$ python3 -q
>>> import numpy as np
>>> np.set_printoptions(precision=2, suppress=True, linewidth=120, sign=" ")
>>> M = np.load("dump.npy")
>>> M
array([[-0.5,  1.8, -1.4],
       [ 0. ,  1.3, -0.7],
       [-0.6,  1.6,  0.5],
       [-0.3, -0.7, -0.7]])
>>> Y = M / np.sqrt((M ** 2).mean(axis=1, keepdims=True))
>>> np.linalg.matrix_rank(M - M.mean(axis=1, keepdims=True))
np.int64(2)
>>> np.linalg.norm(Y, axis=1)
array([ 1.73,  1.73,  1.73,  1.73])
>>> Y[1]
array([ 0.  ,  1.53, -0.82])
>>> M - M.mean(axis=1, keepdims=True)
array([[-0.47,  1.83, -1.37],
       [-0.2 ,  1.1 , -0.9 ],
       [-1.1 ,  1.1 ,  0.  ],
       [ 0.27, -0.13, -0.13]])
>>> Q = M.astype(float).copy()
>>> for j in range(3):
...     Q[:, j] -= Q[:, :j] @ (Q[:, :j].T @ Q[:, j])
...     Q[:, j] /= np.linalg.norm(Q[:, j])
... 
>>> Q
array([[-0.6 ,  0.31, -0.54],
       [ 0.  ,  0.64, -0.3 ],
       [-0.72,  0.09,  0.66],
       [-0.36, -0.7 , -0.43]])
>>> np.round(Q.T @ Q, 2) + 0
array([[ 1.,  0.,  0.],
       [ 0.,  1.,  0.],
       [ 0.,  0.,  1.]])
>>> Y = np.array([[-3, 2, 4], [-2, 5, -3], [5, -4, -5]])
>>> np.linalg.matrix_rank(M @ Y)
np.int64(3)
>>> np.einsum("ij->j", M)
array([-1.4,  4. , -2.3])
>>> np.einsum("ik,kj->ij", M, Y)
array([[-9.1, 13.6, -0.4],
       [-6.1,  9.3, -0.4],
       [ 1.1,  4.8, -9.7],
       [-1.2, -1.3,  4.4]])
>>> Y = M / np.linalg.norm(M, axis=1, keepdims=True)
>>> C2 = Y @ Y.T
>>> np.argwhere(np.triu(np.abs(C2) > 0.95, 1))
array([[ 0,  1]])
>>> C2
array([[ 1.  ,  0.96,  0.6 , -0.05],
       [ 0.96,  1.  ,  0.66, -0.27],
       [ 0.6 ,  0.66,  1.  , -0.7 ],
       [-0.05, -0.27, -0.7 ,  1.  ]])
>>> C2[0]
array([ 1.  ,  0.96,  0.6 , -0.05])
>>> X = np.load("mat.npy")
>>> X
array([[-1, -3, -1],
       [-1, -1, -3],
       [-3, -1, -1]])
>>> blk = np.stack([X, 3 * X, X[::-1]])
>>> np.linalg.norm(blk, axis=(1, 2))
array([  5.74,  17.23,   5.74])
>>> np.linalg.matrix_rank(blk.reshape(3, -1))
np.int64(2)
>>> blk.sum(axis=0)
array([[ -7, -13,  -5],
       [ -5,  -5, -15],
       [-13,  -7,  -5]])
>>> np.linalg.det(blk)
array([ -20., -540.,   20.])
>>> Y = np.array([[0, 1, 2], [0, 3, 0]])
>>> Z = np.kron(Y, X)
>>> np.linalg.matrix_rank(Z)
np.int64(6)
>>> Z.shape
(6, 9)
>>> np.round(np.linalg.norm(Z, 2), 2), round(float(np.linalg.norm(Y, 2) * np.linalg.norm(X, 2)), 2)
(np.float64(16.28), 16.28)
>>> Y = np.array([[3, 3, 3], [1, 3, 3], [0, 3, 1]])
>>> m1 = np.triu(Y)
>>> m1
array([[ 3,  3,  3],
       [ 0,  3,  3],
       [ 0,  0,  1]])
>>> np.linalg.norm(m1, axis=1).argmax()
np.int64(0)
>>> round(np.linalg.norm(m1[2], 1), 2), np.round(np.linalg.norm(m1[2], np.inf), 2)
(np.float64(1.0), np.float64(1.0))
>>> m1[2] @ m1[1]
np.int64(3)
>>> round(float(np.linalg.norm(m1[2] - m1[1])), 2)
3.61
>>> round(float(np.linalg.norm(m1) ** 2 / np.linalg.norm(m1, 2) ** 2), 2)
1.11
>>> np.round(np.linalg.norm(m1, "nuc"), 2)
np.float64(9.14)
>>> np.linalg.norm(m1, axis=1)
array([ 5.2 ,  4.24,  1.  ])
>>> round(float(np.linalg.norm(m1, 2)), 2)
6.44
>>> Q, vecs = np.linalg.qr(m1[:, :2])[0], np.linalg.qr(m1[:, 2:])[0]
>>> sigma = np.linalg.svd(Q.T @ vecs, compute_uv=False)
>>> sigma
array([ 0.97])
>>> rng = np.random.default_rng(78761)
>>> z = rng.permutation(3)
>>> z
array([ 2,  1,  0])
>>> Y = m1[z][:, z]
>>> np.sort(np.abs(np.linalg.eigvals(Y)))
array([ 1.,  3.,  3.])
>>> np.allclose(Y, m1)
False
>>> round(np.linalg.det(Y), 2), round(float(np.linalg.det(m1[z])), 2)
(np.float64(9.0), -9.0)
>>> Y
array([[ 1,  0,  0],
       [ 3,  3,  0],
       [ 3,  3,  3]])
>>> np.trace(Y)
np.int64(7)
>>> Q = m1.astype(float).copy()
>>> for j in range(3):
...     Q[:, j] -= Q[:, :j] @ (Q[:, :j].T @ Q[:, j])
...     Q[:, j] /= np.linalg.norm(Q[:, j])
... 
>>> Q.T @ m1
array([[ 3.,  3.,  3.],
       [ 0.,  3.,  3.],
       [ 0.,  0.,  1.]])
>>> Q
array([[ 1.,  0.,  0.],
       [ 0.,  1.,  0.],
       [ 0.,  0.,  1.]])
>>> A = np.load("out11.npy")
>>> A
array([[ 1.  ,  0.  ,  0.  ,  0.  ],
       [ 0.  ,  0.57,  0.14,  0.29],
       [ 0.25,  0.  ,  0.38,  0.38],
       [ 0.  ,  0.  ,  0.25,  0.75]])
>>> round(np.linalg.norm(A), 2)
np.float64(1.55)
>>> A.shape
(4, 4)
>>> A - A[0]
array([[ 0.  ,  0.  ,  0.  ,  0.  ],
       [-1.  ,  0.57,  0.14,  0.29],
       [-0.75,  0.  ,  0.38,  0.38],
       [-1.  ,  0.  ,  0.25,  0.75]])
>>> w, vecs = np.linalg.eig(A)
>>> round(float(np.prod(w)), 2)
0.11
>>> np.sort(np.linalg.eigvals(A @ A))
array([ 0.04,  0.33,  0.85,  1.  ])
>>> np.sort(np.linalg.eigvals(np.linalg.inv(A)))
array([ 1.  ,  1.09,  1.75,  4.91])
>>> np.sort(np.linalg.eigvals(A.T))
array([ 0.2 ,  0.57,  0.92,  1.  ])
>>> np.linalg.eigvals(A)
array([ 0.57,  0.92,  0.2 ,  1.  ])
>>> round(float(np.linalg.det(A.T)), 2)
0.11
>>> np.poly(A)
array([ 1.  , -2.7 ,  2.53, -0.94,  0.11])
>>> round(np.linalg.eigvals(A).sum().real, 2)
np.float64(2.7)
>>> A @ A
array([[ 1.  ,  0.  ,  0.  ,  0.  ],
       [ 0.04,  0.33,  0.21,  0.43],
       [ 0.34,  0.  ,  0.23,  0.42],
       [ 0.06,  0.  ,  0.28,  0.66]])
>>> np.allclose(A @ A.T, A.T @ A)
False
>>> round(float(np.linalg.det(A)), 2)
0.11
>>> (A - A.T) / 2
array([[ 0.  ,  0.  , -0.12,  0.  ],
       [ 0.  ,  0.  ,  0.07,  0.14],
       [ 0.12, -0.07,  0.  ,  0.06],
       [ 0.  , -0.14, -0.06,  0.  ]])
>>> np.round(np.abs(np.linalg.eigvals(A)).max(), 2)
np.float64(1.0)
>>> np.sort(np.abs(np.linalg.eigvals(A)))
array([ 0.2 ,  0.57,  0.92,  1.  ])
>>> np.linalg.matrix_power(A, 2)
array([[ 1.  ,  0.  ,  0.  ,  0.  ],
       [ 0.04,  0.33,  0.21,  0.43],
       [ 0.34,  0.  ,  0.23,  0.42],
       [ 0.06,  0.  ,  0.28,  0.66]])
